In [1]: import numpy as np

In [2]: np.set_printoptions(precision=3, suppress=True, linewidth=200, legacy="1.25")

In [3]: rnd = lambda a: np.round(a, 3) + 0

In [4]: K = np.loadtxt("m.csv", delimiter=",")

In [5]: rnd(K)
Out[5]: 
array([[ 0.66 , -0.566,  0.34 ,  0.34 , -0.113],
       [-0.566,  0.057,  0.566,  0.566, -0.189],
       [ 0.34 ,  0.566,  0.66 , -0.34 ,  0.113],
       [ 0.34 ,  0.566, -0.34 ,  0.66 ,  0.113],
       [-0.113, -0.189,  0.113,  0.113,  0.962]])

In [6]: # orthonormal columns

In [7]: [round(float(np.linalg.det(K[:i, :i])), 2) + 0 for i in range(1, 6)]
Out[7]: [0.66, -0.28, -0.62, -0.96, -1.0]

In [8]: np.all(np.linalg.eigvalsh(K) > 0)
Out[8]: False

In [9]: vals, evecs = np.linalg.eig(K)

In [10]: print(rnd(K @ evecs[:, 0] - vals[0] * evecs[:, 0]))
[0. 0. 0. 0. 0.]

In [11]: print(rnd(np.sort(np.linalg.eigvals(K @ K))))
[1. 1. 1. 1. 1.]

In [12]: rnd(np.prod(vals))
Out[12]: -1.0

In [13]: rnd((K + K.T) / 2)
Out[13]: 
array([[ 0.66 , -0.566,  0.34 ,  0.34 , -0.113],
       [-0.566,  0.057,  0.566,  0.566, -0.189],
       [ 0.34 ,  0.566,  0.66 , -0.34 ,  0.113],
       [ 0.34 ,  0.566, -0.34 ,  0.66 ,  0.113],
       [-0.113, -0.189,  0.113,  0.113,  0.962]])

In [14]: np.allclose(K @ K.T, K.T @ K)
Out[14]: True

In [15]: rnd(np.abs(np.linalg.eigvals(K)).max())
Out[15]: 1.0

In [16]: np.allclose(K, K.T)
Out[16]: True

In [17]: print(rnd(np.linalg.det(K)))
-1.0

In [18]: B = np.array([[-2, 2, 1, 1, -2, -3, 1, 1, -1, 0, 3],
    ...:     [1, -3, -3, 0, 1, 2, 2, 2, -3, 2, 0],
    ...:     [0, 0, -1, 0, 0, -1, 0, 2, 2, -2, 3],
    ...:     [2, -2, -3, 3, -3, -2, -1, 1, 1, -1, 3],
    ...:     [3, -2, -3, -2, 2, -1, 2, -3, 1, 3, 1],
    ...:     [1, -1, 2, -3, -3, -1, 2, -3, 3, -1, 0],
    ...:     [3, 2, 0, 3, 2, -2, 3, 2, -1, -1, -3],
    ...:     [3, -2, 3, -3, -2, 0, 1, 2, 3, 1, 2],
    ...:     [-3, 3, 0, -3, 1, 0, 3, -1, -3, -1, 3],
    ...:     [1, -3, -3, 3, 2, 0, -2, 1, 2, 3, 3],
    ...:     [3, -2, 1, 2, 2, 2, 1, 1, -3, -2, 2]])

In [19]: data = np.tril(B)

In [20]: data
Out[20]: 
array([[-2,  0,  0,  0,  0,  0,  0,  0,  0,  0,  0],
       [ 1, -3,  0,  0,  0,  0,  0,  0,  0,  0,  0],
       [ 0,  0, -1,  0,  0,  0,  0,  0,  0,  0,  0],
       [ 2, -2, -3,  3,  0,  0,  0,  0,  0,  0,  0],
       [ 3, -2, -3, -2,  2,  0,  0,  0,  0,  0,  0],
       [ 1, -1,  2, -3, -3, -1,  0,  0,  0,  0,  0],
       [ 3,  2,  0,  3,  2, -2,  3,  0,  0,  0,  0],
       [ 3, -2,  3, -3, -2,  0,  1,  2,  0,  0,  0],
       [-3,  3,  0, -3,  1,  0,  3, -1, -3,  0,  0],
       [ 1, -3, -3,  3,  2,  0, -2,  1,  2,  3,  0],
       [ 3, -2,  1,  2,  2,  2,  1,  1, -3, -2,  2]])

In [21]: # triangular, det is the product of the diagonal

In [22]: print(rnd(np.linalg.norm(data, 2) / np.linalg.norm(data)))
0.609

In [23]: rnd(np.abs(np.linalg.svd(data)[2][-1]))
Out[23]: array([0.006, 0.002, 0.036, 0.044, 0.11 , 0.398, 0.378, 0.321, 0.485, 0.113, 0.576])

In [24]: f, r1 = data[1], data[2]

In [25]: f @ f
Out[25]: 10

In [26]: pr = (f @ r1) / (f @ f) * f

In [27]: np.linalg.matrix_rank(np.outer(f, r1))
Out[27]: 1

In [28]: A = np.load("block3.npy")

In [29]: A
Out[29]: 
array([[1, 0, 0, 0, 0, 0, 0, 0, 0, 0],
       [2, 1, 0, 0, 0, 0, 0, 0, 0, 0],
       [3, 2, 1, 0, 0, 0, 0, 0, 0, 0],
       [2, 5, 3, 1, 0, 0, 0, 0, 0, 0],
       [1, 1, 1, 5, 1, 0, 0, 0, 0, 0],
       [2, 1, 0, 5, 4, 1, 0, 0, 0, 0],
       [2, 4, 5, 3, 3, 4, 1, 0, 0, 0],
       [0, 1, 1, 4, 3, 4, 5, 1, 0, 0],
       [5, 4, 0, 2, 1, 5, 1, 3, 1, 0],
       [0, 4, 4, 4, 1, 0, 5, 4, 2, 1]])

In [30]: # triangular

In [31]: np.linalg.cond(A) > 100
Out[31]: True

In [32]: np.argsort(-np.linalg.norm(A, axis=0).round(6), kind="stable")[:3]
Out[32]: array([3, 1, 5])

In [33]: B = np.array([[2, 1],
    ...:     [-3, -1],
    ...:     [0, -2],
    ...:     [3, 1],
    ...:     [1, 1],
    ...:     [-1, 3],
    ...:     [3, 3],
    ...:     [3, -2],
    ...:     [0, -3],
    ...:     [-3, 3]])

In [34]: np.einsum("ij,ij->i", A, A)
Out[34]: array([ 1,  5, 14, 39, 29, 47, 80, 69, 82, 95])

In [35]: A @ B
Out[35]: 
array([[ 2,  1],
       [ 1,  1],
       [ 0, -1],
       [-8, -8],
       [15,  4],
       [19, 13],
       [ 3,  9],
       [26, 29],
       [12, 13],
       [25, -3]])

In [36]: np.einsum("ik,kj->ij", A, B)
Out[36]: 
array([[ 2,  1],
       [ 1,  1],
       [ 0, -1],
       [-8, -8],
       [15,  4],
       [19, 13],
       [ 3,  9],
       [26, 29],
       [12, 13],
       [25, -3]])

In [37]: np.einsum("ij,ij->", A, B)
ValueError: operands could not be broadcast together with remapped shapes [original->remapped]: (10,10)->(10,10) (10,2)->(10,2) 


In [38]: np.linalg.matrix_rank(np.vstack([A, B.T]))
Out[38]: 10

In [39]: np.einsum("ik,kj->ji", A, B)
Out[39]: 
array([[ 2,  1,  0, -8, 15, 19,  3, 26, 12, 25],
       [ 1,  1, -1, -8,  4, 13,  9, 29, 13, -3]])

In [40]: B.T @ A.T
Out[40]: 
array([[ 2,  1,  0, -8, 15, 19,  3, 26, 12, 25],
       [ 1,  1, -1, -8,  4, 13,  9, 29, 13, -3]])

In [41]: W1 = np.array([[8, 3],
    ...:     [0, -7],
    ...:     [-7, 0],
    ...:     [-2, -8],
    ...:     [-2, -1],
    ...:     [-2, 7],
    ...:     [-6, 2],
    ...:     [9, 9],
    ...:     [2, -3],
    ...:     [7, 7]])

In [42]: c = np.array([1, -3])

In [43]: H = np.maximum(A @ W1 + c, 0)

In [44]: (H > 0).mean(axis=0)
Out[44]: array([0.4, 0.2])

In [45]: (H > 0).astype(int)
Out[45]: 
array([[1, 0],
       [1, 0],
       [1, 0],
       [0, 0],
       [0, 0],
       [0, 0],
       [0, 0],
       [0, 1],
       [1, 1],
       [0, 0]])

In [46]: W2 = np.array([[1, 2, 0], [1, 2, 0]])

In [47]: H @ W2
Out[47]: 
array([[  9,  18,   0],
       [ 17,  34,   0],
       [ 18,  36,   0],
       [  0,   0,   0],
       [  0,   0,   0],
       [  0,   0,   0],
       [  0,   0,   0],
       [  2,   4,   0],
       [ 76, 152,   0],
       [  0,   0,   0]])

In [48]: Uu, sv, Vh = np.linalg.svd(A)

In [49]: rnd(sv)
Out[49]: array([17.151,  7.617,  6.831,  5.731,  4.511,  2.076,  1.694,  1.332,  0.049,  0.   ])

In [50]: np.argmax(sv[:-1] / (sv[1:] + 1e-6)) + 1
Out[50]: 9

In [51]: B = Uu[:, :9] @ np.diag(sv[:9]) @ Vh[:9]

In [52]: print(rnd(np.linalg.norm(A - B, 2)), rnd(sv[9]))
0.0 0.0

In [53]: rnd(np.sort(np.linalg.eigvals(A)))
Out[53]: array([1., 1., 1., 1., 1., 1., 1., 1., 1., 1.])

In [54]: A @ A
Out[54]: 
array([[ 1,  0,  0,  0,  0,  0,  0,  0,  0,  0],
       [ 4,  1,  0,  0,  0,  0,  0,  0,  0,  0],
       [10,  4,  1,  0,  0,  0,  0,  0,  0,  0],
       [23, 16,  6,  1,  0,  0,  0,  0,  0,  0],
       [17, 29, 17, 10,  1,  0,  0,  0,  0,  0],
       [20, 31, 19, 30,  8,  1,  0,  0,  0,  0],
       [44, 40, 22, 41, 22,  8,  1,  0,  0,  0],
       [34, 51, 42, 58, 37, 28, 10,  1,  0,  0],
       [35, 31, 15, 49, 34, 26, 17,  6,  1,  0],
       [49, 69, 50, 48, 31, 46, 32, 14,  4,  1]])

In [55]: np.prod(np.diag(A)), rnd(np.linalg.det(A))
Out[55]: (1, 1.0)
